$ ipython --no-banner

In [1]: import numpy as np

In [2]: import numpy.linalg as la

In [3]: np.set_printoptions(precision=3, suppress=True, linewidth=120, legacy="1.25")

In [4]: A = np.array([[4, 2], [2, 4]])

In [5]: t3 = np.stack([A, 4 * A, A[::-1]])

In [6]: la.norm(t3, axis=(1, 2))
Out[6]: array([ 6.325, 25.298,  6.325])

In [7]: t3.shape
Out[7]: (3, 2, 2)

In [8]: la.det(t3)
Out[8]: array([ 12., 192., -12.])

In [9]: la.matrix_rank(t3.reshape(3, -1))
Out[9]: 2

In [10]: vals, V = la.eigh(A)

In [11]: vec = np.array([2, 0])

In [12]: vec @ A @ vec / (vec @ vec), vals[0], vals[-1]
Out[12]: (4.0, 2.0, 6.0)

In [13]: V * np.sqrt(vals) @ V.T
Out[13]: 
array([[1.932, 0.518],
       [0.518, 1.932]])

In [14]: G = A.T @ A

In [15]: la.matrix_rank(G)
Out[15]: 2

In [16]: G
Out[16]: 
array([[20, 16],
       [16, 20]])

In [17]: (A @ A.T).shape
Out[17]: (2, 2)

In [18]: la.eigvalsh(G)[::-1]
Out[18]: array([36.,  4.])

In [19]: np.trace(G), (A ** 2).sum()
Out[19]: (40, 40)

In [20]: vals, V = la.eigh(A)

In [21]: (vals > 1e-8).sum(), (vals < -1e-8).sum()
Out[21]: (2, 0)

In [22]: np.abs(V[:, -1]).round(6).argmax()
Out[22]: 0

In [23]: vals.sum(), np.trace(A)
Out[23]: (8.0, 8)

In [24]: la.eigvalsh(A + -3 * np.eye(2))
Out[24]: array([-1.,  3.])

In [25]: np.abs(V[:, -1])
Out[25]: array([0.707, 0.707])

In [26]: np.round(V.T @ V, 3) + 0
Out[26]: 
array([[1., 0.],
       [0., 1.]])

In [27]: np.round(V.T @ A @ V, 3) + 0
Out[27]: 
array([[2., 0.],
       [0., 6.]])

In [28]: B = np.array([[2, 0, 5, 6], [6, 8, 1, 8], [4, 6, 3, 0], [8, 9, 3, 3]])

In [29]: F = B - B.T

In [30]: F
Out[30]: 
array([[ 0, -6,  1, -2],
       [ 6,  0, -5, -1],
       [-1,  5,  0, -3],
       [ 2,  1,  3,  0]])

In [31]: rng = np.random.default_rng(467770)

In [32]: B = F + rng.integers(-2, 3, (4, 2)) @ rng.integers(-2, 3, (2, 4))

In [33]: B
Out[33]: 
array([[ 0, -6,  1, -2],
       [ 9, -2, -8,  0],
       [-1,  5,  0, -3],
       [ 6,  1,  1,  0]])

In [34]: B - F
Out[34]: 
array([[ 0,  0,  0,  0],
       [ 3, -2, -3,  1],
       [ 0,  0,  0,  0],
       [ 4,  0, -2,  0]])

In [35]: la.matrix_rank(B - F, tol=1e-8)
Out[35]: 2

In [36]: np.round(la.svd(B - F, compute_uv=False), 3) + 0
Out[36]: array([6.29 , 1.854, 0.   , 0.   ])

In [37]: vec = np.array([1, 1, 1, 1])

In [38]: round(la.det(F), 3)
Out[38]: 841.0

In [39]: vec @ F @ vec
Out[39]: 0

In [40]: la.svd(F, compute_uv=False)
Out[40]: array([7.909, 7.909, 3.667, 3.667])

In [41]: q = la.solve(np.eye(4) - F, np.eye(4) + F)

In [42]: round(float(la.det(q)), 3)
Out[42]: 1.0

In [43]: data = np.load("layer2.npy")

In [44]: data
Out[44]: 
array([[41, 33, 27, 27, 14, 32],
       [42, 24, 30, 37, 29, 28],
       [52, 39, 45, 42, 19, 40],
       [ 7,  3,  3,  6,  7,  4]])

In [45]: # rank 3

In [46]: u, r1 = data[0], data[1]

In [47]: u @ r1
Out[47]: 5625

In [48]: pr = (u @ r1) / (u @ u) * u

In [49]: la.matrix_rank(np.outer(u, r1))
Out[49]: 1

In [50]: np.outer(u, r1)
Out[50]: 
array([[1722,  984, 1230, 1517, 1189, 1148],
       [1386,  792,  990, 1221,  957,  924],
       [1134,  648,  810,  999,  783,  756],
       [1134,  648,  810,  999,  783,  756],
       [ 588,  336,  420,  518,  406,  392],
       [1344,  768,  960, 1184,  928,  896]])

In [51]: r1 - pr
Out[51]: array([ -0.332, -10.072,   2.123,   9.123,  14.545,  -5.04 ])

In [52]: pr
Out[52]: array([42.332, 34.072, 27.877, 27.877, 14.455, 33.04 ])

In [53]: [round(float(x), 3) for x in la.svd(data, compute_uv=False)[:3]]
Out[53]: [146.675, 16.09, 7.255]

In [54]: np.argsort(-la.norm(data, axis=0).round(6), kind="stable")[:3]
Out[54]: array([0, 3, 2])

In [55]: la.cond(data) > 100
Out[55]: True

In [56]: B = data / np.sqrt((data ** 2).mean(axis=1, keepdims=True))

In [57]: la.norm(B, axis=1)
Out[57]: array([2.449, 2.449, 2.449, 2.449])

In [58]: B[3]
Out[58]: array([1.323, 0.567, 0.567, 1.134, 1.323, 0.756])

In [59]: la.matrix_rank(B) == la.matrix_rank(data)
Out[59]: True

In [60]: U, sigma, VT = la.svd(data, full_matrices=False)

In [61]: (sigma > 1e-8).sum()
Out[61]: 3

In [62]: np.round(U.T @ data @ VT.T, 3) + 0
Out[62]: 
array([[146.675,   0.   ,   0.   ,   0.   ],
       [  0.   ,  16.09 ,   0.   ,   0.   ],
       [  0.   ,   0.   ,   7.255,   0.   ],
       [  0.   ,   0.   ,   0.   ,   0.   ]])

In [63]: np.allclose(U * sigma @ VT, data)
Out[63]: True

In [64]: sigma.round(3) + 0
Out[64]: array([146.675,  16.09 ,   7.255,   0.   ])

In [65]: np.round(sigma / sigma[0], 3) + 0
Out[65]: array([1.   , 0.11 , 0.049, 0.   ])

In [66]: vec = np.array([-2, -2])

In [67]: target = A @ vec

In [68]: target
Out[68]: array([-12, -12])

In [69]: la.solve(A, target + A[:, 0])
Out[69]: array([-1., -2.])

In [70]: la.solve(A.T, A[0])
Out[70]: array([1., 0.])

In [71]: M = np.array([[0, 1, 2, 0], [2, 2, 0, 2], [2, 0, 2, 1], [1, 2, 0, 0]])

In [72]: M
Out[72]: 
array([[0, 1, 2, 0],
       [2, 2, 0, 2],
       [2, 0, 2, 1],
       [1, 2, 0, 0]])

In [73]: vals, V = la.eig(M)

In [74]: np.sort(la.eigvals(la.inv(M)))
Out[74]: array([-1.084, -0.579,  0.231,  0.432])

In [75]: np.sort(la.eigvals(M.T))
Out[75]: array([-1.728, -0.922,  2.314,  4.337])

In [76]: np.prod(vals)
Out[76]: 16.0

In [77]: vec = np.array([5, 7, 9, 0])

In [78]: target = M @ vec

In [79]: beta, lr = np.zeros(4), 1 / la.norm(M, 2) ** 2

In [80]: for i in range(20):
    ...:     beta -= lr * M.T @ (M @ beta - target)
    ...:     if i % 5 == 0: print(i, round(la.norm(M @ beta - target), 3))
    ...: 
0 11.53
5 3.65
10 1.615
15 0.938

In [81]: beta
Out[81]: array([4.48 , 6.964, 9.071, 0.749])

In [82]: round(la.cond(M), 3)
Out[82]: 6.026

In [83]: E = np.load("x.npy")

In [84]: E
Out[84]: 
array([[ 16.363, -22.345,  -4.92 ],
       [ 15.542, -22.383,  -6.607],
       [  0.928,  10.118, -10.595],
       [ 14.771, -20.748,  -6.961],
       [  1.328,  12.055, -10.129],
       [  5.642, -17.336,   2.293],
       [  1.842,  11.046, -10.74 ],
       [  1.983,  12.33 , -10.546],
       [  5.797, -15.929,   3.528],
       [  2.916,  11.165, -12.247],
       [  6.84 , -14.623,   1.209],
       [ 14.479, -20.494,  -7.265],
       [  4.992, -15.767,   0.938],
       [  7.514, -16.971,   1.898],
       [ 13.266, -21.538,  -5.054],
       [ 16.072, -20.501,  -6.302],
       [  8.394, -15.82 ,   2.49 ],
       [  1.272,  11.205, -11.343],
       [  5.301, -16.989,   1.304]])

In [85]: U, sigma, VT = la.svd(E, full_matrices=False)

In [86]: np.abs(VT[0])
Out[86]: array([0.456, 0.89 , 0.02 ])

In [87]: np.round(U.T @ U, 3) + 0
Out[87]: 
array([[1., 0., 0.],
       [0., 1., 0.],
       [0., 0., 1.]])

In [88]: sigma / sigma[0]
Out[88]: array([1.   , 0.452, 0.05 ])

In [89]: (sigma > 1e-8).sum()
Out[89]: 3

In [90]: round(np.sqrt((sigma ** 2).sum()), 3), np.round(la.norm(E), 3)
Out[90]: (89.555, 89.555)

In [91]: np.cumsum(sigma ** 2) / np.sum(sigma ** 2)
Out[91]: array([0.829, 0.998, 1.   ])

In [92]: U.shape, sigma.shape, VT.shape
Out[92]: ((19, 3), (3,), (3, 3))

In [93]: K = np.loadtxt("run4.csv", delimiter=",")

In [94]: K
Out[94]: 
array([[  3.,  -2.,  -1.,   1.,   0.],
       [  3.,  -2.,   1.,  -2.,  -2.],
       [  1.,  -3.,   3.,  -3.,  -3.],
       [  4.,  -2.,   0.,  -5.,  -4.],
       [  3.,  -1.,   3.,  -8.,  -4.],
       [  3.,  -4.,   6., -10.,  -2.],
       [  1.,  -3.,   5., -11.,  -3.],
       [  4.,   0.,   6., -13.,  -1.],
       [  5.,   1.,   4., -12.,   2.],
       [  5.,   1.,   6., -11.,   4.],
       [  4.,   3.,   6., -11.,   4.],
       [  6.,   1.,   4., -13.,   1.],
       [  8.,   0.,   7., -14.,   4.],
       [ 10.,  -3.,   4., -17.,   4.],
       [  8.,  -2.,   4., -17.,   5.],
       [  9.,  -1.,   3., -18.,   3.],
       [  7.,   2.,   1., -16.,   2.],
       [  8.,   2.,   3., -19.,   1.],
       [ 10.,   0.,   1., -17.,   4.],
       [ 11.,  -2.,   2., -19.,   3.],
       [ 14.,  -1.,   2., -19.,   2.],
       [ 16.,  -3.,   3., -20.,   5.],
       [ 16.,  -6.,   3., -17.,   7.],
       [ 14.,  -4.,   4., -14.,   7.],
       [ 11.,  -1.,   3., -13.,   4.],
       [  9.,   0.,   6., -11.,   6.],
       [  6.,   0.,   4., -11.,   4.],
       [  8.,   3.,   5., -10.,   5.]])

In [95]: cen = K - K.mean(axis=0)

In [96]: U, sigma, VT = la.svd(cen, full_matrices=False)

In [97]: np.abs(U[:, 0]).argmax()
Out[97]: 0

In [98]: np.abs(VT[-1])
Out[98]: array([0.587, 0.342, 0.47 , 0.201, 0.527])

In [99]: np.searchsorted(np.cumsum(sigma ** 2) / (sigma ** 2).sum(), 0.9) + 1
Out[99]: 3

In [100]: (np.sign(U[:, 0]) == np.sign(U[0, 0])).astype(int)
Out[100]: array([1, 1, 1, 1, 1, 1, 1, 1, 1, 1, 1, 1, 0, 0, 0, 0, 0, 0, 0, 0, 0, 0, 0, 0, 0, 0, 1, 1])

In [101]: np.round(cen.mean(axis=0), 3) + 0
Out[101]: array([0., 0., 0., 0., 0.])

In [102]: sigma ** 2 / (sigma ** 2).sum()
Out[102]: array([0.706, 0.131, 0.098, 0.051, 0.014])

In [103]: np.abs(VT[0]).argmax()
Out[103]: 3

In [104]: feats = (rng.random((4, 4)) < 0.3) + np.eye(4)

In [105]: feats /= feats.sum(axis=1, keepdims=True)

In [106]: feats
Out[106]: 
array([[1.  , 0.  , 0.  , 0.  ],
       [0.25, 0.25, 0.25, 0.25],
       [0.  , 0.  , 1.  , 0.  ],
       [0.  , 0.  , 0.  , 1.  ]])

In [107]: # row-stochastic, so 1 is an eigenvalue

In [108]: feats.ravel(order="F")
Out[108]: array([1.  , 0.25, 0.  , 0.  , 0.  , 0.25, 0.  , 0.  , 0.  , 0.25, 1.  , 0.  , 0.  , 0.25, 0.  , 1.  ])

In [109]: t3 = feats.reshape(4, 2, -1)

In [110]: np.einsum("ihd,jhd->hij", t3, t3).shape
Out[110]: (2, 4, 4)

In [111]: t3.sum(axis=1)
Out[111]: 
array([[1. , 0. ],
       [0.5, 0.5],
       [1. , 0. ],
       [0. , 1. ]])

In [112]: np.swapaxes(t3, 1, 2)[0]
Out[112]: 
array([[1., 0.],
       [0., 0.]])

In [113]: round(la.det(feats.T), 3)
Out[113]: 0.25

In [114]: np.einsum("ii->", feats)
Out[114]: 3.25

In [115]: np.round(la.det(feats[::-1]), 3)
Out[115]: 0.25

In [116]: m1 = np.load("arr.npy")

In [117]: m1
Out[117]: 
array([[0., 0., 0., 0., 0.],
       [0., 0., 0., 0., 2.],
       [0., 0., 0., 0., 0.],
       [0., 0., 0., 0., 2.],
       [0., 2., 0., 2., 0.]])

In [118]: np.abs(np.diag(la.qr(m1)[1])) > 1e-9
Out[118]: array([False,  True, False, False,  True])

In [119]: round(np.trace(la.pinv(m1) @ m1), 3)
Out[119]: 2.0

In [120]: np.flatnonzero(la.matrix_power((m1 != 0) + (m1.T != 0) + np.eye(5), 5)[4])
Out[120]: array([1, 3, 4])

In [121]: (m1 != 0).astype(int)
Out[121]: 
array([[0, 0, 0, 0, 0],
       [0, 0, 0, 0, 1],
       [0, 0, 0, 0, 0],
       [0, 0, 0, 0, 1],
       [0, 1, 0, 1, 0]])

In [122]: np.round(la.det(m1), 3)
Out[122]: 0.0

In [123]: rank = la.matrix_rank(m1)

In [124]: rank
Out[124]: 2

In [125]: ns = la.svd(m1)[2][rank:].T

In [126]: m1 @ ns
Out[126]: 
array([[0., 0., 0.],
       [0., 0., 0.],
       [0., 0., 0.],
       [0., 0., 0.],
       [0., 0., 0.]])

In [127]: np.allclose(m1 @ ns, 0)
Out[127]: True

In [128]: [int(la.matrix_rank(m1[:i])) for i in range(1, len(m1) + 1)]
Out[128]: [0, 1, 1, 1, 2]

In [129]: [int(la.matrix_rank(m1[:, :j + 1])) for j in range(5)]
Out[129]: [0, 1, 1, 1, 2]

In [130]: la.matrix_rank(m1.T @ m1), la.matrix_rank(m1 @ m1.T)
Out[130]: (2, 2)

In [131]: np.count_nonzero(m1)
Out[131]: 4

In [132]: np.diff(m1, axis=0)
Out[132]: 
array([[ 0.,  0.,  0.,  0.,  2.],
       [ 0.,  0.,  0.,  0., -2.],
       [ 0.,  0.,  0.,  0.,  2.],
       [ 0.,  2.,  0.,  2., -2.]])

In [133]: np.round(la.norm(m1), 3)
Out[133]: 4.0
